$ python -q
>>> import numpy as np
>>> from numpy import linalg as LA
>>> np.set_printoptions(precision=3, suppress=True, linewidth=140, floatmode="fixed")
>>> rd = lambda a: np.round(a, 3) + 0
>>> A2 = np.array([[2, 1], [1, 0], [2, 2]])
>>> X = np.tile(A2, (2, 3))
>>> X
array([[2, 1, 2, 1, 2, 1],
       [1, 0, 1, 0, 1, 0],
       [2, 2, 2, 2, 2, 2],
       [2, 1, 2, 1, 2, 1],
       [1, 0, 1, 0, 1, 0],
       [2, 2, 2, 2, 2, 2]])
>>> r = LA.matrix_rank(X)
>>> r
np.int64(2)
>>> ns = LA.svd(X)[2][r:].T
>>> [int(LA.matrix_rank(np.delete(X, i, axis=0))) for i in range(6)]
[2, 2, 2, 2, 2, 2]
>>> rd(ns @ ns.T)
array([[ 0.667,  0.000, -0.333,  0.000, -0.333,  0.000],
       [ 0.000,  0.667,  0.000, -0.333,  0.000, -0.333],
       [-0.333,  0.000,  0.667,  0.000, -0.333,  0.000],
       [ 0.000, -0.333,  0.000,  0.667,  0.000, -0.333],
       [-0.333,  0.000, -0.333,  0.000,  0.667,  0.000],
       [ 0.000, -0.333,  0.000, -0.333,  0.000,  0.667]])
>>> LA.matrix_rank(X.T @ X), LA.matrix_rank(X @ X.T)
(np.int64(2), np.int64(2))
>>> rd(np.trace(LA.pinv(X) @ X))
np.float64(2.0)
>>> np.allclose(X[:-1].T @ LA.lstsq(X[:-1].T, X[-1])[0], X[-1])
True
>>> np.allclose(X @ X.T, X.T @ X)
False
>>> W0 = np.loadtxt("run6.csv", delimiter=",")
>>> rd(W0)
array([[ 0.891, -0.199,  0.207,  0.121],
       [-0.199,  0.636,  0.378,  0.222],
       [ 0.207,  0.378,  0.608, -0.230],
       [ 0.121,  0.222, -0.230,  0.865]])
>>> # null space of dimension 1
>>> rng = np.random.default_rng(26)
>>> lab = rng.permutation(4)
>>> lab
array([2, 3, 1, 0])
>>> A2 = W0[lab][:, lab]
>>> rd(LA.det(A2)), rd(LA.det(W0[lab]))
(np.float64(0.0), np.float64(0.0))
>>> np.trace(A2)
np.float64(3.0)
>>> rd(A2)
array([[ 0.608, -0.230,  0.378,  0.207],
       [-0.230,  0.865,  0.222,  0.121],
       [ 0.378,  0.222,  0.636, -0.199],
       [ 0.207,  0.121, -0.199,  0.891]])
>>> rd(np.sort(np.abs(LA.eigvals(A2))))
array([0.000, 1.000, 1.000, 1.000])
>>> C2 = W0.T @ W0
>>> (W0 @ W0.T).shape
(4, 4)
>>> rd(C2)
array([[ 0.891, -0.199,  0.207,  0.121],
       [-0.199,  0.636,  0.378,  0.222],
       [ 0.207,  0.378,  0.608, -0.230],
       [ 0.121,  0.222, -0.230,  0.865]])
>>> U, s, vt = LA.svd(W0)
>>> np.argmax(s[:-1] / (s[1:] + 1e-6)) + 1
np.int64(3)
>>> A2 = U[:, :3] @ np.diag(s[:3]) @ vt[:3]
>>> LA.matrix_rank(W0, rtol=0.05)
np.int64(3)
>>> rd(LA.norm(W0 - A2, 2)), rd(s[3])
(np.float64(0.0), np.float64(0.0))
>>> w, vecs = LA.eigh(W0)
>>> x = np.array([-3, 2, -3, 3])
>>> rd(LA.eigvalsh(W0[1:, 1:]))
array([0.109, 1.000, 1.000])
>>> rd(x @ W0 @ x)
np.float64(30.013)
>>> rd(vecs * np.abs(w) @ vecs.T)
array([[ 0.891, -0.199,  0.207,  0.121],
       [-0.199,  0.636,  0.378,  0.222],
       [ 0.207,  0.378,  0.608, -0.230],
       [ 0.121,  0.222, -0.230,  0.865]])
>>> rd(vecs * np.maximum(w, 0) @ vecs.T)
array([[ 0.891, -0.199,  0.207,  0.121],
       [-0.199,  0.636,  0.378,  0.222],
       [ 0.207,  0.378,  0.608, -0.230],
       [ 0.121,  0.222, -0.230,  0.865]])
>>> x = np.array([6, 4, -1, 9])
>>> rd(W0 @ W0 @ x)
array([5.433, 2.964, 0.075, 9.630])
>>> rd(np.eye(4) - W0)
array([[ 0.109,  0.199, -0.207, -0.121],
       [ 0.199,  0.364, -0.378, -0.222],
       [-0.207, -0.378,  0.392,  0.230],
       [-0.121, -0.222,  0.230,  0.135]])
>>> data = np.loadtxt("layer10.csv", delimiter=",")
>>> data
array([[1.000, 0.200, 0.040],
       [0.200, 1.000, 0.200],
       [0.040, 0.200, 1.000]])
>>> w, vecs = LA.eigh(data)
>>> rd(np.abs(vecs[:, -1]))
array([0.517, 0.682, 0.517])
>>> rd(LA.svd(data, compute_uv=False))
array([1.304, 0.960, 0.736])
>>> arr = np.load("dump.npy")
>>> arr
array([[ 0,  0,  0],
       [ 0,  0,  0],
       [ 0,  0,  3],
       [-1,  3,  0]])
>>> U, s, vt = LA.svd(arr)
>>> np.argmax(s[:-1] / (s[1:] + 1e-6)) + 1
np.int64(2)
>>> A2 = U[:, :2] @ np.diag(s[:2]) @ vt[:2]
>>> rd(A2)
array([[ 0.000,  0.000,  0.000],
       [ 0.000,  0.000,  0.000],
       [ 0.000,  0.000,  3.000],
       [-1.000,  3.000,  0.000]])
>>> rd(LA.norm(arr - A2, 2)), s[2]
(np.float64(0.0), np.float64(0.0))
>>> LA.matrix_rank(arr, rtol=0.05)
np.int64(2)
>>> LA.matrix_rank(A2)
np.int64(2)
>>> Lm = LA.cholesky(data)
>>> rd(np.prod(np.diag(Lm)) ** 2), rd(LA.det(data))
(np.float64(0.922), np.float64(0.922))
>>> data / np.sqrt(np.outer(np.diag(data), np.diag(data)))
array([[1.000, 0.200, 0.040],
       [0.200, 1.000, 0.200],
       [0.040, 0.200, 1.000]])
>>> [round(float(x), 3) for x in LA.svd(arr, compute_uv=False)[:3]]
[3.162, 3.0, 0.0]
>>> LA.cond(arr) > 100
np.True_
>>> np.argsort(-LA.norm(arr, axis=0).round(6), kind="stable")[:3]
array([1, 2, 0])
>>> K = np.loadtxt("a.csv", delimiter=",")
>>> rd(K)
array([[ 0.281,  0.281, -0.351],
       [ 0.281,  0.281, -0.351],
       [-0.351, -0.351,  0.439]])
>>> # row 1 repeats row 0
>>> LA.cond(K) > 100
np.True_
>>> [round(float(x), 3) for x in LA.svd(K, compute_uv=False)[:3]]
[1.0, 0.0, 0.0]
>>> (K - K.T) / 2
array([[0.000, 0.000, 0.000],
       [0.000, 0.000, 0.000],
       [0.000, 0.000, 0.000]])
>>> rd((K + K.T) / 2)
array([[ 0.281,  0.281, -0.351],
       [ 0.281,  0.281, -0.351],
       [-0.351, -0.351,  0.439]])
>>> np.allclose(K, K.T)
True
>>> rd(np.abs(LA.eigvals(K)).max())
np.float64(1.0)
>>> rd(LA.matrix_power(K, 4))
array([[ 0.281,  0.281, -0.351],
       [ 0.281,  0.281, -0.351],
       [-0.351, -0.351,  0.439]])
>>> U, s, vt = LA.svd(K)
>>> rd(s)
array([1.000, 0.000, 0.000])
>>> A2 = U[:, :1] @ np.diag(s[:1]) @ vt[:1]
>>> LA.matrix_rank(A2)
np.int64(1)
>>> LA.matrix_rank(K, rtol=0.05)
np.int64(1)
>>> feats = np.array([[3, -5], [-3, 9]])
>>> feats[-1] = feats[0] + -2 * feats[1]
>>> feats
array([[  3,  -5],
       [  9, -23]])
>>> w, vecs = LA.eigh(W0)
>>> rd(w)
array([0.000, 1.000, 1.000, 1.000])
>>> (w > 1e-8).sum(), (w < -1e-8).sum()
(np.int64(3), np.int64(0))
>>> rd(LA.eigvalsh(W0 + 3 * np.eye(4)))
array([3.000, 4.000, 4.000, 4.000])
>>> rd(vecs.T @ W0 @ vecs)
array([[0.000, 0.000, 0.000, 0.000],
       [0.000, 1.000, 0.000, 0.000],
       [0.000, 0.000, 1.000, 0.000],
       [0.000, 0.000, 0.000, 1.000]])
>>> np.unique(w.round(6) + 0, return_counts=True)[1]
array([1, 3])
>>> w.sum(), rd(np.trace(W0))
(np.float64(3.0), np.float64(3.0))
>>> rd(LA.svd(W0, compute_uv=False))
array([1.000, 1.000, 1.000, 0.000])
>>> th = np.radians(180)
>>> r_ = np.eye(2)
>>> r_[1, 1] = r_[0, 0] = np.cos(th)
>>> r_[1, 0], r_[0, 1] = -np.sin(th), np.sin(th)
>>> rd(r_)
array([[-1.000,  0.000],
       [ 0.000, -1.000]])
>>> A2 = feats @ r_.T
>>> np.allclose(feats @ feats.T, A2 @ A2.T)
True
>>> np.allclose(LA.norm(feats, axis=1), LA.norm(A2, axis=1))
True
>>> U, s, vt = LA.svd(feats)
>>> rd(s)
array([25.360,  0.946])
>>> A2 = U[:, :1] @ np.diag(s[:1]) @ vt[:1]
>>> rd(np.abs(feats - A2).max())
np.float64(0.855)
>>> rd(LA.norm(feats - A2) / LA.norm(feats))
np.float64(0.037)
>>> w, vecs = LA.eig(feats)
>>> rd(np.sort(LA.eigvals(feats @ feats)))
array([  1.289, 446.711])
>>> J = np.arange(9).reshape(3, 3) + 4
>>> J
array([[ 4,  5,  6],
       [ 7,  8,  9],
       [10, 11, 12]])
>>> r = LA.matrix_rank(J)
>>> r
np.int64(2)
>>> ns = LA.svd(J)[2][r:].T
>>> [int(LA.matrix_rank(np.delete(J, i, axis=0))) for i in range(3)]
[2, 2, 2]
>>> np.allclose(J @ ns, 0)
True
>>> A2 = np.array([[0, 3], [-3, -1]])
>>> E = np.tile(A2, (2, 2))
>>> E
array([[ 0,  3,  0,  3],
       [-3, -1, -3, -1],
       [ 0,  3,  0,  3],
       [-3, -1, -3, -1]])
>>> A2 = E / LA.norm(E, axis=1, keepdims=True)
>>> C2 = A2 @ A2.T
>>> rd(C2[3])
array([-0.316,  1.000, -0.316,  1.000])
>>> np.argwhere(np.triu(np.abs(C2) > 0.95, 1))
array([[0, 2],
       [1, 3]])
>>> C2 = E.T @ E
>>> rd(LA.eigvalsh(C2)[::-1])
array([50.166, 25.834,  0.000,  0.000])
>>> (E @ E.T).shape
(4, 4)
>>> rd(LA.svd(E, compute_uv=False) ** 2)
array([50.166, 25.834,  0.000,  0.000])
>>> C2
array([[18,  6, 18,  6],
       [ 6, 20,  6, 20],
       [18,  6, 18,  6],
       [ 6, 20,  6, 20]])
>>> LA.matrix_rank(C2)
np.int64(2)
>>> np.diag(C2)
array([18, 20, 18, 20])
>>> np.trace(C2), (E ** 2).sum()
(np.int64(76), np.int64(76))
>>> np.trace(E)
np.int64(-2)
>>> (E - E.T) / 2
array([[ 0.000,  3.000,  0.000,  3.000],
       [-3.000,  0.000, -3.000,  0.000],
       [ 0.000,  3.000,  0.000,  3.000],
       [-3.000,  0.000, -3.000,  0.000]])
>>> rd(np.sort(np.abs(LA.eigvals(E))))
array([0.000, 0.000, 6.000, 6.000])
>>> np.allclose(E @ E.T, E.T @ E)
False
>>> np.kron(np.eye(2, dtype=int), E)
array([[ 0,  3,  0,  3,  0,  0,  0,  0],
       [-3, -1, -3, -1,  0,  0,  0,  0],
       [ 0,  3,  0,  3,  0,  0,  0,  0],
       [-3, -1, -3, -1,  0,  0,  0,  0],
       [ 0,  0,  0,  0,  0,  3,  0,  3],
       [ 0,  0,  0,  0, -3, -1, -3, -1],
       [ 0,  0,  0,  0,  0,  3,  0,  3],
       [ 0,  0,  0,  0, -3, -1, -3, -1]])
>>> np.einsum("ii->", E)
np.int64(-2)
>>> rd(LA.det(2 * E)), rd(LA.det(E))
(np.float64(0.0), np.float64(0.0))
>>> rd(LA.eigvals(E).sum().real)
np.float64(-2.0)
>>> w1 = np.array([[3, 7], [2, 5], [0, 7], [6, 6]])
>>> b = np.array([2, -2])
>>> act = np.maximum(E @ w1 + b, 0)
>>> act
array([[26, 31],
       [ 0,  0],
       [26, 31],
       [ 0,  0]])
>>> LA.matrix_rank(act)
np.int64(1)
>>> C = np.array([[0, 2], [1, 1]])
>>> w1 @ C
array([[ 7, 13],
       [ 5,  9],
       [ 7,  7],
       [ 6, 18]])
>>> act @ C
array([[31, 83],
       [ 0,  0],
       [31, 83],
       [ 0,  0]])
